>>> import numpy as np
>>> from numpy import linalg as LA
>>> np.set_printoptions(suppress=True, linewidth=100)
>>> def rd(a):
...     return np.round(a, 2) + 0
... 
>>> m1 = np.array([[1, 0, 0], [1, 1, 0], [2, 1, 1]])
>>> print(np.allclose(m1 @ m1.T, m1.T @ m1))
False
>>> print((m1 + m1.T) / 2)
[[1.  0.5 1. ]
 [0.5 1.  0.5]
 [1.  0.5 1. ]]
>>> print(rd(np.abs(LA.eigvals(m1)).max()))
1.0
>>> print(rd(np.sort(np.abs(LA.eigvals(m1)))))
[1. 1. 1.]
>>> vals, V = LA.eig(m1)
>>> print(np.prod(vals))
1.0
>>> print(rd(np.sort(LA.eigvals(LA.inv(m1)))))
[1. 1. 1.]
>>> print(rd(np.sort(LA.eigvals(m1.T))))
[1. 1. 1.]
>>> print(rd(np.sort(LA.eigvals(m1 @ m1))))
[1. 1. 1.]
>>> print(m1 @ V[:, 0] - vals[0] * V[:, 0])
[0. 0. 0.]
>>> proj = np.triu(np.array([[5, 0, 5], [5, 5, 0], [1, 2, 5]]), 1) + np.eye(3)
>>> out = proj @ m1 @ LA.inv(proj)
>>> print(LA.matrix_rank(out))
3
>>> print(proj @ m1 - m1 @ proj)
[[ 10.   5.   0.]
 [  0.   0.  -5.]
 [  0.   0. -10.]]
>>> print(rd(np.poly(out)))
[ 1. -3.  3. -1.]
>>> M = np.load("layer9.npy")
>>> print(M)
[[ 5 -3  3  0]
 [ 3  2  0  0]
 [ 0  0  0  0]
 [ 3 -1  2  2]
 [-3  2  3  3]
 [ 5  0  1 -2]
 [ 0  0  0  0]
 [-3  2  3  3]
 [ 0 -3  2  2]
 [ 0  0  0  0]
 [ 3  2  0  0]
 [ 0  0  0  0]
 [ 0  0  0  0]
 [ 0  0  0  0]
 [ 0  0  0  0]
 [ 2 -5  3  0]
 [ 2 -2  1 -2]
 [ 2 -2  1 -2]
 [ 2 -2  1 -2]]
>>> left, s, Vt = LA.svd(M, full_matrices=False)
>>> print(rd(s / s[0]))
[1.   0.67 0.52 0.23]
>>> print(rd(np.abs(Vt[0])))
[0.79 0.51 0.23 0.27]
>>> print(np.allclose(left * s @ Vt, M))
True
>>> print(left.shape, s.shape, Vt.shape)
(19, 4) (4,) (4, 4)
>>> print(rd(s))
[12.42  8.33  6.42  2.84]
>>> print(rd(np.cumsum(s ** 2) / np.sum(s ** 2)))
[0.57 0.82 0.97 1.  ]
>>> Z = M[[2, 1]].astype(float)
>>> for _ in range(6):
...     lab = LA.norm(M[:, None] - Z, axis=-1).argmin(axis=1)
...     Z = np.array([M[lab == j].mean(axis=0) for j in range(2)])
... 
>>> print(lab)
[1 1 0 1 0 1 0 0 0 0 1 0 0 0 0 0 0 0 0]
>>> print(np.bincount(lab))
[14  5]
>>> print(np.abs(Z[1] - Z[0]).argmax())
0
>>> O, R = LA.qr(m1)
>>> print(rd(np.trace(O @ O.T)))
3.0
>>> print(rd(O @ R))
[[1. 0. 0.]
 [1. 1. 0.]
 [2. 1. 1.]]
>>> print(rd(abs(R[0, 0])), rd(LA.norm(m1[:, 0])))
2.45 2.45
>>> print(rd(np.abs(np.diag(R))))
[2.45 0.71 0.58]
>>> X = np.loadtxt("test12.csv", delimiter=",")
>>> print(X)
[[-19.78 -15.26   0.9   21.58]
 [  5.9   10.9    1.8  -12.31]
 [  8.49   5.26  -0.79  -8.09]
 [ 18.31   7.8   -2.89 -14.15]
 [ 17.06   1.79  -4.52  -8.08]
 [  2.41  12.02   3.17 -12.02]
 [  8.98 -10.79  -6.23   6.62]
 [-10.69  -6.99   0.9   10.48]
 [ -4.88  12.71   5.57  -9.9 ]
 [ 10.31  14.3    1.58 -17.08]
 [ -1.8   -9.03  -2.39   8.97]
 [ 15.29  -7.2   -6.91   0.86]
 [  3.8    0.37  -0.98  -1.78]
 [ -0.02   0.01  -0.03   0.03]
 [  7.94   2.28  -1.6   -5.11]
 [  6.87   6.58   0.09  -8.72]
 [  9.7   11.3    0.81 -14.12]
 [ -9.    10.84   6.26  -6.6 ]
 [ -8.82  -6.83   0.4    9.62]
 [ -0.47 -11.81  -3.74  11.14]
 [-17.9  -15.08   0.4   20.69]
 [-12.1    4.59   5.1    0.31]
 [  2.1   10.49   2.78 -10.47]
 [-18.91 -10.81   2.08  17.13]
 [ -4.76   3.93   2.74  -1.82]
 [  2.19   1.74  -0.07  -2.43]
 [ -4.62 -13.67  -3.13  14.4 ]]
>>> Z = X[[17, 4]].astype(float)
>>> for _ in range(6):
...     lab = LA.norm(X[:, None] - Z, axis=-1).argmin(axis=1)
...     Z = np.array([X[lab == j].mean(axis=0) for j in range(2)])
... 
>>> print(lab)
[0 1 1 1 1 1 0 0 1 1 0 1 1 1 1 1 1 1 0 0 0 0 1 0 1 1 0]
>>> print(rd(Z))
[[-8.61 -9.57 -0.57 12.09]
 [ 5.39  6.18  0.41 -7.75]]
>>> print(rd(Z[1] - Z[0]))
[ 14.01  15.75   0.98 -19.85]
>>> print(np.abs(Z[1] - Z[0]).argmax())
3
>>> print(np.bincount(lab))
[10 17]
>>> A = np.array([[5, 3, 0, 0], [0, 1, 0, 0], [0, 0, 5, 3], [0, 0, 0, 1]])
>>> print(rd(LA.norm(M)))
16.52
>>> print(M.shape)
(19, 4)
>>> print(np.diff(M, axis=0))
[[-2  5 -3  0]
 [-3 -2  0  0]
 [ 3 -1  2  2]
 [-6  3  1  1]
 [ 8 -2 -2 -5]
 [-5  0 -1  2]
 [-3  2  3  3]
 [ 3 -5 -1 -1]
 [ 0  3 -2 -2]
 [ 3  2  0  0]
 [-3 -2  0  0]
 [ 0  0  0  0]
 [ 0  0  0  0]
 [ 0  0  0  0]
 [ 2 -5  3  0]
 [ 0  3 -2 -2]
 [ 0  0  0  0]
 [ 0  0  0  0]]
>>> print(np.unravel_index(np.abs(M).argmax(), M.shape))
(np.int64(0), np.int64(0))
>>> print(rd(LA.svd(M, compute_uv=False)))
[12.42  8.33  6.42  2.84]
>>> print(M - M[0])
[[ 0  0  0  0]
 [-2  5 -3  0]
 [-5  3 -3  0]
 [-2  2 -1  2]
 [-8  5  0  3]
 [ 0  3 -2 -2]
 [-5  3 -3  0]
 [-8  5  0  3]
 [-5  0 -1  2]
 [-5  3 -3  0]
 [-2  5 -3  0]
 [-5  3 -3  0]
 [-5  3 -3  0]
 [-5  3 -3  0]
 [-5  3 -3  0]
 [-3 -2  0  0]
 [-3  1 -2 -2]
 [-3  1 -2 -2]
 [-3  1 -2 -2]]
>>> print(LA.matrix_rank(M))
4
>>> W0 = np.load("m.npy")
>>> print(W0)
[[ 2  2  2  2]
 [-9 -9 -9 -9]
 [-3 -3 -3 -3]
 [-2 -2 -2 -2]]
>>> left, s, Vt = LA.svd(W0)
>>> V = Vt[:(s > 1e-8).sum()]
>>> rng = np.random.default_rng(90015)
>>> vec = W0[3] + 3 * W0[1] + rng.integers(2) * np.eye(4)[0]
>>> print(vec)
[-28. -29. -29. -29.]
>>> print(rd(V.T @ V))
[[0.25 0.25 0.25 0.25]
 [0.25 0.25 0.25 0.25]
 [0.25 0.25 0.25 0.25]
 [0.25 0.25 0.25 0.25]]
>>> print(rd(np.diag(V.T @ V)))
[0.25 0.25 0.25 0.25]
>>> print(LA.matrix_rank(np.vstack([W0, vec])))
2
>>> print(rd(LA.norm(vec - V.T @ V @ vec)))
0.87
>>> lab = rng.permutation(4)
>>> print(lab)
[0 2 3 1]
>>> out = W0[lab][:, lab]
>>> print(out)
[[ 2  2  2  2]
 [-3 -3 -3 -3]
 [-2 -2 -2 -2]
 [-9 -9 -9 -9]]
>>> r = LA.matrix_rank(W0)
>>> print(r)
1
>>> null = LA.svd(W0)[2][r:].T
>>> print([int(LA.matrix_rank(np.delete(W0, i, axis=0))) for i in range(4)])
[1, 1, 1, 1]
>>> print(np.allclose(W0 @ null, 0))
True
>>> print(LA.matrix_rank(W0.T @ W0), LA.matrix_rank(W0 @ W0.T))
1 1
>>> print(rd(W0 @ null))
[[0. 0. 0.]
 [0. 0. 0.]
 [0. 0. 0.]
 [0. 0. 0.]]
>>> print(null.shape)
(4, 3)
>>> print(rd(null @ null.T))
[[ 0.75 -0.25 -0.25 -0.25]
 [-0.25  0.75 -0.25 -0.25]
 [-0.25 -0.25  0.75 -0.25]
 [-0.25 -0.25 -0.25  0.75]]
>>> print([int(LA.matrix_rank(W0[:i])) for i in range(1, len(W0) + 1)])
[1, 1, 1, 1]
>>> print(LA.cond(W0) > 100)
True
>>> print([round(float(x), 2) for x in LA.svd(W0, compute_uv=False)[:3]])
[19.8, 0.0, 0.0]
>>> print(LA.matrix_rank(W0, rtol=0.1))
1
>>> def softmax(z):
...     e = np.exp(z - z.max(axis=-1, keepdims=True))
...     return e / e.sum(axis=-1, keepdims=True)
... 
>>> print(softmax(W0[2] + 3))
[0.25 0.25 0.25 0.25]
>>> print(softmax(W0).sum(axis=1))
[1. 1. 1. 1.]
>>> S = W0 @ W0.T / np.sqrt(4)
>>> print(softmax(S).round(6).argmax(axis=1))
[0 1 1 1]
>>> print(rd(softmax(S)))
[[1. 0. 0. 0.]
 [0. 1. 0. 0.]
 [0. 1. 0. 0.]
 [0. 1. 0. 0.]]
>>> print(rd(softmax(S)[2] @ W0))
[-9. -9. -9. -9.]
>>> arr = np.load("arr.npy")
>>> print(arr)
[[ -4.97   0.08   1.13   0.02]
 [ -4.04   0.27  -0.82   0.05]
 [  6.1    0.02  -0.71   0.  ]
 [  0.09  -0.02  -3.11  -0.01]
 [-13.28  -0.11  -0.83   0.03]
 [ -7.76  -0.26   0.18   0.08]
 [ -4.98   0.27  -0.66   0.01]
 [  5.46  -0.19   1.33  -0.06]
 [  2.8   -0.15   1.24  -0.08]
 [ -9.72   0.36   0.09   0.  ]]
>>> cov = np.cov(arr, rowvar=False)
>>> print(rd(np.polyfit(arr[:, 3], arr[:, 0], 1)))
[-89.02  -2.67]
>>> print(np.argsort(-arr.std(axis=0).round(6), kind="stable"))
[0 2 1 3]
>>> print(rd(np.median(arr, axis=0)))
[-4.5   0.   -0.29  0.  ]
>>> vec = np.array([-3, -2, 1, -2])
>>> print(LA.norm(arr @ vec) <= LA.norm(arr, 2) * LA.norm(vec) + 1e-9)
True
>>> print(rd(arr @ (2 * vec)))
[ 31.68  21.32 -38.1   -6.64  78.34  47.64  27.44 -29.1  -13.4   57.06]
>>> print(rd((arr * vec).sum(axis=1)))
[ 15.84  10.66 -19.05  -3.32  39.17  23.82  13.72 -14.55  -6.7   28.53]
>>> print(np.sign((arr @ vec).round(6)))
[ 1.  1. -1. -1.  1.  1.  1. -1. -1.  1.]
>>> print(rd(arr @ np.ones(4)))
[ -3.74  -4.54   5.41  -3.05 -14.19  -7.76  -5.36   6.54   3.81  -9.27]
>>> print(arr @ np.eye(4)[0])
[ -4.97  -4.04   6.1    0.09 -13.28  -7.76  -4.98   5.46   2.8   -9.72]
>>> print(rd(arr @ vec))
[ 15.84  10.66 -19.05  -3.32  39.17  23.82  13.72 -14.55  -6.7   28.53]
>>> print(rd(np.einsum("ij,j->i", arr, vec)))
[ 15.84  10.66 -19.05  -3.32  39.17  23.82  13.72 -14.55  -6.7   28.53]
>>> K = np.loadtxt("block8.csv", delimiter=",")
>>> print(rd(K))
[[-0.56 -0.09  0.83]
 [-0.37 -0.86 -0.34]
 [ 0.74 -0.5   0.45]]
>>> vec = np.array([2, 3, -3])
>>> print(3 - LA.matrix_rank(K - np.eye(3), tol=1e-8))
1
>>> print(rd(K.T @ (K @ vec)))
[ 2.  3. -3.]
>>> print(rd(np.sort(np.abs(np.degrees(np.angle(LA.eigvals(K)))))))
[  0.   170.31 170.31]
>>> print(rd(LA.det(K)))
1.0
>>> print(rd(LA.norm(vec)), rd(LA.norm(K @ vec)))
4.69 4.69
>>> print(rd(K.T @ K))
[[1. 0. 0.]
 [0. 1. 0.]
 [0. 0. 1.]]
>>> print(rd(K[:, 1] @ K[:, 2]))
0.0
>>> feats = np.loadtxt("run17.csv", delimiter=",")
>>> print(feats)
[[ 0. 14.  5.  0.]
 [12.  0.  0. 33.]
 [ 3. 18.  7.  0.]
 [ 0.  2.  0.  0.]
 [ 7. 15.  5.  0.]
 [ 0. 17.  7.  0.]
 [15.  0.  0. 34.]
 [ 2.  0.  0.  3.]
 [10.  0.  0. 19.]
 [16.  0.  0. 41.]
 [ 0.  0.  0.  0.]
 [ 0.  2.  0.  0.]
 [ 3. 18.  7.  0.]
 [ 4.  0.  0. 17.]
 [ 4.  0.  0. 17.]
 [ 0.  6.  1.  0.]
 [ 3.  0.  0. 10.]
 [ 0. 30. 15.  0.]
 [ 0.  0.  0.  8.]]
>>> out = np.c_[feats[:, :2] @ np.array([[3, -5], [-9, 7]]), np.array([-2, 0, 0, 1, 1, -1, 0, 0, -2, -1, 2, 1, 0, 0, 0, 0, 1, -1, 0])]
>>> print(out)
[[-126.   98.   -2.]
 [  36.  -60.    0.]
 [-153.  111.    0.]
 [ -18.   14.    1.]
 [-114.   70.    1.]
 [-153.  119.   -1.]
 [  45.  -75.    0.]
 [   6.  -10.    0.]
 [  30.  -50.   -2.]
 [  48.  -80.   -1.]
 [   0.    0.    2.]
 [ -18.   14.    1.]
 [-153.  111.    0.]
 [  12.  -20.    0.]
 [  12.  -20.    0.]
 [ -54.   42.    0.]
 [   9.  -15.    1.]
 [-270.  210.   -1.]
 [   0.    0.    0.]]
>>> print(LA.matrix_rank(out))
3
>>> print(rd(LA.norm(out - feats @ LA.lstsq(feats, out)[0], axis=0)))
[0.   0.   3.97]
>>> print(rd(LA.lstsq(feats, out[:, 0])[0]))
[ 3. -9.  0.  0.]
>>> O, V = LA.qr(out[:, :1])[0], LA.qr(out[:, 1:])[0]
>>> s = LA.svd(O.T @ V, compute_uv=False)
>>> print(rd(s))
[0.98]
>>> print((s > 0.9).sum())
1
>>> u, v = arr[7], arr[3]
>>> print(rd(u @ u))
31.62
>>> print(rd(u @ v))
-3.64
>>> pr = (u @ v) / (u @ u) * u
>>> print(rd(LA.norm(u + v) ** 2 + LA.norm(u - v) ** 2))
82.6
>>> print(rd((v - pr) @ u))
0.0
>>> print(rd(np.outer(u, v)))
[[  0.49  -0.11 -16.98  -0.05]
 [ -0.02   0.     0.59   0.  ]
 [  0.12  -0.03  -4.14  -0.01]
 [ -0.01   0.     0.19   0.  ]]
>>> print(rd(v - pr))
[ 0.72 -0.04 -2.96 -0.02]
>>> print(rd(pr))
[-0.63  0.02 -0.15  0.01]
>>> u = np.array([5, 0])
>>> print(rd(np.polyval(u, K[0])))
[-2.79 -0.43  4.13]
>>> print(rd(np.convolve(K[0], u)))
[-2.79 -0.43  4.13  0.  ]
>>> print(rd(np.correlate(K[0], K[1], "full")))
[ 0.19  0.51  0.   -0.68 -0.31]
